>>> import numpy as np
>>> np.set_printoptions(precision=3, suppress=True, linewidth=200, floatmode="fixed")
>>> def tidy(a):
...     return np.round(a, 3) + 0
... 
>>> ang = np.deg2rad(135)
>>> J = np.eye(7)
>>> J[np.ix_([5, 4], [5, 4])] = [[np.cos(ang), -np.sin(ang)], [np.sin(ang), np.cos(ang)]]
>>> tidy(J)
array([[ 1.000,  0.000,  0.000,  0.000,  0.000,  0.000,  0.000],
       [ 0.000,  1.000,  0.000,  0.000,  0.000,  0.000,  0.000],
       [ 0.000,  0.000,  1.000,  0.000,  0.000,  0.000,  0.000],
       [ 0.000,  0.000,  0.000,  1.000,  0.000,  0.000,  0.000],
       [ 0.000,  0.000,  0.000,  0.000, -0.707,  0.707,  0.000],
       [ 0.000,  0.000,  0.000,  0.000, -0.707, -0.707,  0.000],
       [ 0.000,  0.000,  0.000,  0.000,  0.000,  0.000,  1.000]])
>>> tidy(np.linalg.det(J))
np.float64(1.0)
>>> tidy(np.sort(np.linalg.eigvals(J).real))
array([-0.707, -0.707,  1.000,  1.000,  1.000,  1.000,  1.000])
>>> (np.linalg.matrix_power((J != 0) + (J.T != 0) + np.eye(7), 7) > 0).astype(int)
array([[1, 0, 0, 0, 0, 0, 0],
       [0, 1, 0, 0, 0, 0, 0],
       [0, 0, 1, 0, 0, 0, 0],
       [0, 0, 0, 1, 0, 0, 0],
       [0, 0, 0, 0, 1, 1, 0],
       [0, 0, 0, 0, 1, 1, 0],
       [0, 0, 0, 0, 0, 0, 1]])
>>> vec = np.array([2, 1, 2, 3, 1, 3, 0])
>>> h1 = np.maximum(J @ vec, 0)
>>> tidy(J * (h1 > 1e-9)[:, None])
array([[ 1.000,  0.000,  0.000,  0.000,  0.000,  0.000,  0.000],
       [ 0.000,  1.000,  0.000,  0.000,  0.000,  0.000,  0.000],
       [ 0.000,  0.000,  1.000,  0.000,  0.000,  0.000,  0.000],
       [ 0.000,  0.000,  0.000,  1.000,  0.000,  0.000,  0.000],
       [ 0.000,  0.000,  0.000,  0.000, -0.707,  0.707,  0.000],
       [ 0.000,  0.000,  0.000,  0.000,  0.000,  0.000,  0.000],
       [ 0.000,  0.000,  0.000,  0.000,  0.000,  0.000,  0.000]])
>>> tidy(h1)
array([2.000, 1.000, 2.000, 3.000, 1.414, 0.000, 0.000])
>>> M = np.load("data.npy")
>>> M
array([[ -8.000,  10.000,  -2.000,  -3.000],
       [-10.000,  14.000,   2.000,  -9.000],
       [-10.000,  14.000,   8.000, -15.000],
       [-10.000,  14.000,  14.000, -21.000]])
>>> rk = np.linalg.matrix_rank(M)
>>> rk
np.int64(3)
>>> null = np.linalg.svd(M)[2][rk:].T
>>> np.linalg.matrix_rank(M.T @ M), np.linalg.matrix_rank(M @ M.T)
(np.int64(3), np.int64(3))
>>> [int(np.linalg.matrix_rank(M[:, :j + 1])) for j in range(4)]
[1, 2, 3, 3]
>>> [int(np.linalg.matrix_rank(M[:i])) for i in range(1, len(M) + 1)]
[1, 2, 3, 3]
>>> np.allclose(M @ null, 0)
True
>>> other = M / np.linalg.norm(M, axis=1, keepdims=True)
>>> gram = other @ other.T
>>> tidy(np.linalg.norm(other, axis=1))
array([1.000, 1.000, 1.000, 1.000])
>>> tidy(gram)
array([[1.000, 0.936, 0.774, 0.627],
       [0.936, 1.000, 0.947, 0.860],
       [0.774, 0.947, 1.000, 0.979],
       [0.627, 0.860, 0.979, 1.000]])
>>> np.argwhere(np.triu(np.abs(gram) > 0.95, 1))
array([[2, 3]])
>>> left, sv, VT = np.linalg.svd(M)
>>> np.argmax(sv[:-1] / (sv[1:] + 1e-6)) + 1
np.int64(3)
>>> other = left[:, :3] @ np.diag(sv[:3]) @ VT[:3]
>>> tidy(np.linalg.norm(M - other, 2)), tidy(sv[3])
(np.float64(0.0), np.float64(0.0))
>>> tidy(np.abs(M - other).max())
np.float64(0.0)
>>> rng = np.random.default_rng(4926)
>>> other = J + rng.integers(-2, 3, (7, 1)) @ rng.integers(-2, 3, (1, 7))
>>> tidy(other)
array([[-1.000,  0.000,  4.000, -2.000, -2.000, -2.000,  4.000],
       [-2.000,  1.000,  4.000, -2.000, -2.000, -2.000,  4.000],
       [-2.000,  0.000,  5.000, -2.000, -2.000, -2.000,  4.000],
       [ 1.000,  0.000, -2.000,  2.000,  1.000,  1.000, -2.000],
       [ 2.000,  0.000, -4.000,  2.000,  1.293,  2.707, -4.000],
       [-2.000,  0.000,  4.000, -2.000, -2.707, -2.707,  4.000],
       [ 1.000,  0.000, -2.000,  1.000,  1.000,  1.000, -1.000]])
>>> other - J
array([[-2.000,  0.000,  4.000, -2.000, -2.000, -2.000,  4.000],
       [-2.000,  0.000,  4.000, -2.000, -2.000, -2.000,  4.000],
       [-2.000,  0.000,  4.000, -2.000, -2.000, -2.000,  4.000],
       [ 1.000,  0.000, -2.000,  1.000,  1.000,  1.000, -2.000],
       [ 2.000,  0.000, -4.000,  2.000,  2.000,  2.000, -4.000],
       [-2.000,  0.000,  4.000, -2.000, -2.000, -2.000,  4.000],
       [ 1.000,  0.000, -2.000,  1.000,  1.000,  1.000, -2.000]])
>>> E = np.load("block7.npy")
>>> tidy(E)
array([[0.200, 0.000, 0.200, 0.000, 0.000, 0.000, 0.000, 0.200, 0.000, 0.000, 0.200, 0.000, 0.200, 0.000],
       [0.111, 0.111, 0.111, 0.111, 0.111, 0.111, 0.000, 0.000, 0.111, 0.111, 0.000, 0.000, 0.000, 0.111],
       [0.143, 0.000, 0.143, 0.143, 0.000, 0.143, 0.000, 0.000, 0.000, 0.143, 0.000, 0.143, 0.000, 0.143],
       [0.000, 0.000, 0.000, 0.167, 0.167, 0.167, 0.000, 0.000, 0.000, 0.167, 0.167, 0.000, 0.167, 0.000],
       [0.000, 0.000, 0.000, 0.000, 0.400, 0.000, 0.000, 0.200, 0.000, 0.200, 0.000, 0.000, 0.200, 0.000],
       [0.000, 0.000, 0.000, 0.167, 0.000, 0.333, 0.000, 0.167, 0.000, 0.000, 0.167, 0.167, 0.000, 0.000],
       [0.000, 0.167, 0.000, 0.000, 0.000, 0.167, 0.167, 0.167, 0.167, 0.000, 0.000, 0.167, 0.000, 0.000],
       [0.000, 0.000, 0.000, 0.200, 0.000, 0.200, 0.000, 0.200, 0.000, 0.000, 0.200, 0.000, 0.200, 0.000],
       [0.000, 0.000, 0.167, 0.000, 0.000, 0.000, 0.167, 0.167, 0.333, 0.000, 0.000, 0.167, 0.000, 0.000],
       [0.000, 0.200, 0.000, 0.000, 0.000, 0.000, 0.200, 0.000, 0.000, 0.400, 0.200, 0.000, 0.000, 0.000],
       [0.000, 0.000, 0.000, 0.333, 0.000, 0.333, 0.000, 0.000, 0.000, 0.000, 0.333, 0.000, 0.000, 0.000],
       [0.167, 0.000, 0.000, 0.000, 0.000, 0.167, 0.167, 0.000, 0.000, 0.167, 0.000, 0.167, 0.000, 0.167],
       [0.250, 0.000, 0.250, 0.000, 0.000, 0.000, 0.000, 0.000, 0.000, 0.000, 0.250, 0.000, 0.250, 0.000],
       [0.125, 0.125, 0.000, 0.125, 0.125, 0.125, 0.000, 0.000, 0.125, 0.000, 0.000, 0.125, 0.000, 0.125]])
>>> other = np.linalg.inv(E)
>>> tidy(np.linalg.slogdet(E)[0])
np.float64(-1.0)
>>> tidy(np.linalg.det(E) * np.linalg.det(other))
np.float64(1.0)
>>> tidy(np.linalg.cond(E))
np.float64(109.35)
>>> np.allclose(other, E.T)
False
